In [1]: import numpy as np

In [2]: from numpy import linalg as LA

In [3]: np.set_printoptions(suppress=True, linewidth=100)

In [4]: def rd(a):
   ...:     return np.round(a, 4) + 0
   ...: 

In [5]: feats = np.array([[-7, 1, -8, -6, -9, 2, 2, 2, 5, -3, 2, -8],
   ...:     [7, -5, 2, 7, 0, -1, -3, 1, 1, 9, -8, 5],
   ...:     [3, -3, -8, -7, -5, -5, 6, 7, 8, 6, 8, -6],
   ...:     [0, -5, 9, -5, -2, -6, 6, 2, 6, -8, 8, 1],
   ...:     [-9, -6, 9, 7, -8, 3, 2, 3, -2, -4, 1, 0],
   ...:     [-1, -7, 0, -6, 2, -7, 9, -4, -3, -1, -6, -2],
   ...:     [0, -6, 7, -5, -9, 7, -4, 9, -2, 1, 4, 6],
   ...:     [-7, -6, -9, 5, -2, 6, 5, 2, 8, 4, 8, 5],
   ...:     [3, -9, 4, -9, -2, -3, 6, -1, -6, -6, 3, 0],
   ...:     [-8, 7, -2, 2, -5, -9, 6, -8, -7, 7, 7, 6]])

In [6]: feats[5] = feats[9]

In [7]: print(feats)
[[-7  1 -8 -6 -9  2  2  2  5 -3  2 -8]
 [ 7 -5  2  7  0 -1 -3  1  1  9 -8  5]
 [ 3 -3 -8 -7 -5 -5  6  7  8  6  8 -6]
 [ 0 -5  9 -5 -2 -6  6  2  6 -8  8  1]
 [-9 -6  9  7 -8  3  2  3 -2 -4  1  0]
 [-8  7 -2  2 -5 -9  6 -8 -7  7  7  6]
 [ 0 -6  7 -5 -9  7 -4  9 -2  1  4  6]
 [-7 -6 -9  5 -2  6  5  2  8  4  8  5]
 [ 3 -9  4 -9 -2 -3  6 -1 -6 -6  3  0]
 [-8  7 -2  2 -5 -9  6 -8 -7  7  7  6]]

In [8]: # rows 5 and 9 are equal

In [9]: rank = LA.matrix_rank(feats)

In [10]: print(rank)
9

In [11]: null = LA.svd(feats)[2][rank:].T

In [12]: print(np.allclose(feats @ null, 0))
True

In [13]: print(null.shape)
(12, 3)

In [14]: U, sv, VT = LA.svd(feats)

In [15]: print(np.argmax(sv[:-1] / (sv[1:] + 1e-6)) + 1)
9

In [16]: out = U[:, :9] @ np.diag(sv[:9]) @ VT[:9]

In [17]: print(LA.matrix_rank(out))
9

In [18]: print(rd(out))
[[-7.  1. -8. -6. -9.  2.  2.  2.  5. -3.  2. -8.]
 [ 7. -5.  2.  7.  0. -1. -3.  1.  1.  9. -8.  5.]
 [ 3. -3. -8. -7. -5. -5.  6.  7.  8.  6.  8. -6.]
 [ 0. -5.  9. -5. -2. -6.  6.  2.  6. -8.  8.  1.]
 [-9. -6.  9.  7. -8.  3.  2.  3. -2. -4.  1.  0.]
 [-8.  7. -2.  2. -5. -9.  6. -8. -7.  7.  7.  6.]
 [ 0. -6.  7. -5. -9.  7. -4.  9. -2.  1.  4.  6.]
 [-7. -6. -9.  5. -2.  6.  5.  2.  8.  4.  8.  5.]
 [ 3. -9.  4. -9. -2. -3.  6. -1. -6. -6.  3.  0.]
 [-8.  7. -2.  2. -5. -9.  6. -8. -7.  7.  7.  6.]]

In [19]: print(rd(np.abs(feats - out).max()))
0.0

In [20]: U, sv, VT = LA.svd(feats)

In [21]: evecs = VT[:(sv > 1e-8).sum()]

In [22]: rng = np.random.default_rng(476)

In [23]: vec = feats[2] + -2 * feats[0] + rng.integers(2) * np.eye(12)[2]

In [24]: print(vec)
[17. -5.  9.  5. 13. -9.  2.  3. -2. 12.  4. 10.]

In [25]: print(rd(np.diag(evecs.T @ evecs)))
[0.6227 0.822  0.8167 0.8184 0.8179 0.7107 0.462  0.6098 0.9608 0.7329 0.7712 0.8547]

In [26]: print(rd(LA.norm(vec - evecs.T @ evecs @ vec)))
0.4281

In [27]: print(LA.matrix_rank(np.vstack([feats, vec])))
10

In [28]: U, sv, VT = LA.svd(feats, full_matrices=False)

In [29]: print(rd(sv))
[32.9341 30.4439 25.7835 22.8223 18.52   14.7879 11.2623 10.0505  4.9342  0.    ]

In [30]: print(rd(VT @ VT.T))
[[1. 0. 0. 0. 0. 0. 0. 0. 0. 0.]
 [0. 1. 0. 0. 0. 0. 0. 0. 0. 0.]
 [0. 0. 1. 0. 0. 0. 0. 0. 0. 0.]
 [0. 0. 0. 1. 0. 0. 0. 0. 0. 0.]
 [0. 0. 0. 0. 1. 0. 0. 0. 0. 0.]
 [0. 0. 0. 0. 0. 1. 0. 0. 0. 0.]
 [0. 0. 0. 0. 0. 0. 1. 0. 0. 0.]
 [0. 0. 0. 0. 0. 0. 0. 1. 0. 0.]
 [0. 0. 0. 0. 0. 0. 0. 0. 1. 0.]
 [0. 0. 0. 0. 0. 0. 0. 0. 0. 1.]]

In [31]: print(rd(np.cumsum(sv ** 2) / np.sum(sv ** 2)))
[0.2704 0.5015 0.6672 0.7971 0.8826 0.9371 0.9687 0.9939 1.     1.    ]

In [32]: print(U.shape, sv.shape, VT.shape)
(10, 10) (10,) (10, 12)

In [33]: print(rd(U.T @ U))
[[1. 0. 0. 0. 0. 0. 0. 0. 0. 0.]
 [0. 1. 0. 0. 0. 0. 0. 0. 0. 0.]
 [0. 0. 1. 0. 0. 0. 0. 0. 0. 0.]
 [0. 0. 0. 1. 0. 0. 0. 0. 0. 0.]
 [0. 0. 0. 0. 1. 0. 0. 0. 0. 0.]
 [0. 0. 0. 0. 0. 1. 0. 0. 0. 0.]
 [0. 0. 0. 0. 0. 0. 1. 0. 0. 0.]
 [0. 0. 0. 0. 0. 0. 0. 1. 0. 0.]
 [0. 0. 0. 0. 0. 0. 0. 0. 1. 0.]
 [0. 0. 0. 0. 0. 0. 0. 0. 0. 1.]]

In [34]: print(rd(U.T @ feats @ VT.T))
[[32.9341  0.      0.      0.      0.      0.      0.      0.      0.      0.    ]
 [ 0.     30.4439  0.      0.      0.      0.      0.      0.      0.      0.    ]
 [ 0.      0.     25.7835  0.      0.      0.      0.      0.      0.      0.    ]
 [ 0.      0.      0.     22.8223  0.      0.      0.      0.      0.      0.    ]
 [ 0.      0.      0.      0.     18.52    0.      0.      0.      0.      0.    ]
 [ 0.      0.      0.      0.      0.     14.7879  0.      0.      0.      0.    ]
 [ 0.      0.      0.      0.      0.      0.     11.2623  0.      0.      0.    ]
 [ 0.      0.      0.      0.      0.      0.      0.     10.0505  0.      0.    ]
 [ 0.      0.      0.      0.      0.      0.      0.      0.      4.9342  0.    ]
 [ 0.      0.      0.      0.      0.      0.      0.      0.      0.      0.    ]]

In [35]: E = np.load("data.npy")

In [36]: print(E)
[[-2  0  0  0  2  0 -1  0  1  0  0  1  0  2]
 [ 0  0  0 -2  0  0  0  2  0  0  0  2  0  0]
 [ 0  0  0  0  0  0  0  0  0  0  0  0  0  0]
 [-1  0  0  0  0 -2  0  0  0  0  0  0 -1  2]
 [ 0  0  0  0  0  0  0  0  0  1  0  0 -1  0]
 [ 0  0  0  0  0  0  0  0  0  0  0 -2 -2  0]
 [ 0  0  0  0  0  0  0  0  0  0  0  0  0  2]
 [-2  0  0  0  0  0  1  0  1  1 -2  0  0  0]]

In [37]: print([round(float(x), 4) for x in LA.svd(E, compute_uv=False)[:3]])
[4.7666, 3.8849, 3.1494]

In [38]: A = np.load("dump.npy")

In [39]: print(A)
[[ 1  0  0  0  0  0  0  0  0  0  0]
 [ 1  1  0  0  0  0  0  0  0  0  0]
 [-1  3  1  0  0  0  0  0  0  0  0]
 [-1  0 -2  1  0  0  0  0  0  0  0]
 [ 0 -4  5  3  1  0  0  0  0  0  0]
 [-2  3 -3 -1  2  1  0  0  0  0  0]
 [-5 -4 -1 -3  4 -1  1  0  0  0  0]
 [ 2 -4  0  3  2  3 -1  1  0  0  0]
 [ 2 -4  0 -3 -4 -2  4 -4  1  0  0]
 [-5  1  1  2 -5 -2 -1 -3 -4  1  0]
 [ 1  1  3  4 -5 -5  1 -3 -5  5  1]]

In [40]: # triangular, det is the product of the diagonal

In [41]: U, sv, VT = LA.svd(A)

In [42]: print(np.argmax(sv[:-1] / (sv[1:] + 1e-6)) + 1)
10

In [43]: print(rd(sv))
[14.7375 10.1709  9.2262  8.3148  4.4767  4.3238  1.8667  1.2968  0.435   0.0856  0.    ]

In [44]: out = U[:, :10] @ np.diag(sv[:10]) @ VT[:10]

In [45]: print(rd(LA.norm(A - out, 2)), rd(sv[10]))
0.0 0.0

In [46]: print(rd(np.abs(A - out).max()))
0.0

In [47]: print(rd(LA.norm(A - out) / LA.norm(A)))
0.0

In [48]: print(rd(LA.norm(A, 2) / LA.norm(A)))
0.6469

In [49]: print(LA.matrix_rank(A, rtol=0.1))
7

In [50]: K = np.load("sample4.npy")

In [51]: print(K)
[[-2.  1.  1.  1.  1.]
 [ 1. -2.  1.  1.  1.]
 [ 1.  1. -2.  1.  1.]
 [ 1.  1.  1. -2.  1.]
 [ 1.  1.  1.  1. -2.]]

In [52]: out = K / np.sqrt((K ** 2).mean(axis=1, keepdims=True))

In [53]: print(LA.matrix_rank(K - K.mean(axis=1, keepdims=True)))
4

In [54]: print(LA.matrix_rank(out) == LA.matrix_rank(K))
True

In [55]: print(K - K.mean(axis=1, keepdims=True))
[[-2.4  0.6  0.6  0.6  0.6]
 [ 0.6 -2.4  0.6  0.6  0.6]
 [ 0.6  0.6 -2.4  0.6  0.6]
 [ 0.6  0.6  0.6 -2.4  0.6]
 [ 0.6  0.6  0.6  0.6 -2.4]]

In [56]: print(rd(out[3]))
[ 0.7906  0.7906  0.7906 -1.5811  0.7906]

In [57]: ev, evecs = LA.eig(K)

In [58]: print(rd(K @ evecs[:, 0] - ev[0] * evecs[:, 0]))
[0. 0. 0. 0. 0.]

In [59]: print(rd(np.sort(LA.eigvals(K @ K))))
[4. 9. 9. 9. 9.]

In [60]: print(rd(ev))
[-3.  2. -3. -3. -3.]

In [61]: data = np.loadtxt("mat.csv", delimiter=",")

In [62]: print(rd(data))
[[0.6667 0.     0.     0.     0.     0.     0.3333 0.     0.    ]
 [0.     0.5    0.     0.     0.     0.5    0.     0.     0.    ]
 [0.1667 0.1667 0.1667 0.1667 0.1667 0.     0.     0.1667 0.    ]
 [0.3333 0.     0.     0.6667 0.     0.     0.     0.     0.    ]
 [0.     0.2    0.     0.2    0.2    0.2    0.2    0.     0.    ]
 [0.3333 0.     0.     0.     0.     0.6667 0.     0.     0.    ]
 [0.     0.     0.     0.     0.     0.     1.     0.     0.    ]
 [0.     0.     0.     0.3333 0.     0.     0.3333 0.3333 0.    ]
 [0.     0.     0.     0.     0.25   0.     0.25   0.     0.5   ]]

In [63]: print(data.sum(axis=1))
[1. 1. 1. 1. 1. 1. 1. 1. 1.]

In [64]: p = np.eye(9)[5]

In [65]: for _ in range(3):
    ...:     p = p @ data
    ...:     print(p.round(4))
    ...: 
[0.3333 0.     0.     0.     0.     0.6667 0.     0.     0.    ]
[0.4444 0.     0.     0.     0.     0.4444 0.1111 0.     0.    ]
[0.4444 0.     0.     0.     0.     0.2963 0.2593 0.     0.    ]

In [66]: print(rd(LA.norm(data)))
2.0595

In [67]: print(rd(data.sum(axis=0)))
[1.5    0.8667 0.1667 1.3667 0.6167 1.3667 2.1167 0.5    0.5   ]

In [68]: print(np.abs(data).max())
1.0

In [69]: print(LA.matrix_rank(data))
9

In [70]: print(np.unravel_index(np.abs(data).argmax(), data.shape))
(np.int64(6), np.int64(6))

In [71]: J = np.load("case6.npy")

In [72]: print(J)
[[-5.  8.  0.  1. -1. -5.  6.  1. -7.  9. -1.  3.  5.  8.  2.]
 [-1.  1. -1.  3. -8.  8.  8.  4. -4.  2. -6.  6.  3.  2.  2.]
 [-7.  1. -4.  0.  0.  2. -9. -4. -4.  2. -5. -5.  5. -3.  4.]
 [ 5.  5.  0. -8.  1.  8. -9.  0.  7. -7.  7.  2. -5.  8.  1.]
 [ 2.  0. -5.  0.  0. -1.  4.  2. -5.  9. -2.  4. -3. -3.  7.]
 [ 8.  3. -1. -7. -8. -1. -3.  3.  2.  6. -4.  7.  5. -9. -7.]
 [-8. -2.  2. -6.  6.  5. -1.  5.  7. -4.  8. -6.  7. -3.  2.]
 [-7. -7.  6. -2.  6.  8.  5.  3.  6. -9. -9.  9. -7.  8.  0.]
 [ 8. -2.  6. -7.  8. -6.  7. -9. -1.  0. -4.  3.  8.  6. -6.]
 [ 7.  1.  4.  2. -8. -2. -3. -3.  7.  2. -1. -1.  2.  9. -8.]
 [-4.  9.  6.  4. -1.  1.  6.  4. -9.  2. -3. -3.  2.  0. -5.]
 [ 0.  0.  0.  0.  0.  0.  0.  0.  0.  0.  0.  1. -2.  1. -1.]
 [ 0.  0.  0.  0.  0.  0.  0.  0.  0.  0.  0. -3.  3.  3. -3.]
 [ 0.  0.  0.  0.  0.  0.  0.  0.  0.  0.  0.  2.  3.  0.  2.]
 [ 0.  0.  0.  0.  0.  0.  0.  0.  0.  0.  0. -3.  1.  3. -1.]]

In [73]: vec = np.array([0, 3, 9, 7, 6, -7, 0, 4, -6, 7, 9, -3, 3, 3, 9])

In [74]: target = J @ vec

In [75]: print(target)
[ 208.  -74.  -13. -107.   78. -180.   41. -193.    2.  -66.  123.  -15.    0.   21.   12.]

In [76]: LA.solve(J, target[:-1])
ValueError: solve1: Input operand 1 has a mismatch in its core dimension 0, with gufunc signature (m,m),(m)->(m) (size 14 is different from 15)


In [77]: print(rd(LA.solve(J, -1 * target)))
[ 0. -3. -9. -7. -6.  7.  0. -4.  6. -7. -9.  3. -3. -3. -9.]

In [78]: print(rd(LA.solve(J, target)))
[ 0.  3.  9.  7.  6. -7.  0.  4. -6.  7.  9. -3.  3.  3.  9.]

In [79]: lab = rng.permutation(15)

In [80]: print(lab)
[ 9  7  6 10 12  1  4 13 11  2  0  3 14  5  8]

In [81]: out = J[lab][:, lab]

In [82]: print(rd(np.sort(np.abs(LA.eigvals(out)))))
[ 2.      2.      4.4244  5.4244  6.0179  6.0179  8.2674  8.2674 11.6936 11.6936 15.0731 15.0731
 15.5164 17.4766 17.4766]

In [83]: print(np.trace(out))
-14.0

In [84]: mat = np.loadtxt("a.csv", delimiter=",")

In [85]: print(mat)
[[12.  4.  6.  2.  4.  4.  4.  2.  6.  4.  4.  8.]
 [ 4.  5.  4.  4.  3.  2.  4.  1.  6.  2.  4.  6.]
 [ 6.  4.  9.  5.  3.  6.  5.  2.  8.  4.  2.  8.]
 [ 2.  4.  5.  5.  3.  4.  5.  2.  6.  4.  2.  6.]
 [ 4.  3.  3.  3.  7.  5.  4.  4.  8.  6.  6.  7.]
 [ 4.  2.  6.  4.  5.  7.  5.  4.  7.  7.  2.  7.]
 [ 4.  4.  5.  5.  4.  5.  6.  3.  6.  6.  2.  7.]
 [ 2.  1.  2.  2.  4.  4.  3.  3.  4.  5.  2.  4.]
 [ 6.  6.  8.  6.  8.  7.  6.  4. 13.  6.  8. 11.]
 [ 4.  2.  4.  4.  6.  7.  6.  5.  6.  9.  2.  7.]
 [ 4.  4.  2.  2.  6.  2.  2.  2.  8.  2.  8.  6.]
 [ 8.  6.  8.  6.  7.  7.  7.  4. 11.  7.  6. 11.]]

In [86]: # symmetric, so the eigenvalues are real

In [87]: ev, evecs = LA.eigh(mat)

In [88]: vec = np.array([1, 3, 6, 9, 7, 7, 4, 4, 2, 0, 6, 9])

In [89]: print((np.sign(evecs[:, -1].round(6)) == np.sign(evecs[0, -1].round(6))).astype(int))
[1 1 1 1 1 1 1 1 1 1 1 1]

In [90]: print(rd(evecs * np.maximum(ev, 0) @ evecs.T))
[[12.  4.  6.  2.  4.  4.  4.  2.  6.  4.  4.  8.]
 [ 4.  5.  4.  4.  3.  2.  4.  1.  6.  2.  4.  6.]
 [ 6.  4.  9.  5.  3.  6.  5.  2.  8.  4.  2.  8.]
 [ 2.  4.  5.  5.  3.  4.  5.  2.  6.  4.  2.  6.]
 [ 4.  3.  3.  3.  7.  5.  4.  4.  8.  6.  6.  7.]
 [ 4.  2.  6.  4.  5.  7.  5.  4.  7.  7.  2.  7.]
 [ 4.  4.  5.  5.  4.  5.  6.  3.  6.  6.  2.  7.]
 [ 2.  1.  2.  2.  4.  4.  3.  3.  4.  5.  2.  4.]
 [ 6.  6.  8.  6.  8.  7.  6.  4. 13.  6.  8. 11.]
 [ 4.  2.  4.  4.  6.  7.  6.  5.  6.  9.  2.  7.]
 [ 4.  4.  2.  2.  6.  2.  2.  2.  8.  2.  8.  6.]
 [ 8.  6.  8.  6.  7.  7.  7.  4. 11.  7.  6. 11.]]

In [91]: print(vec @ mat @ vec)
16981.0
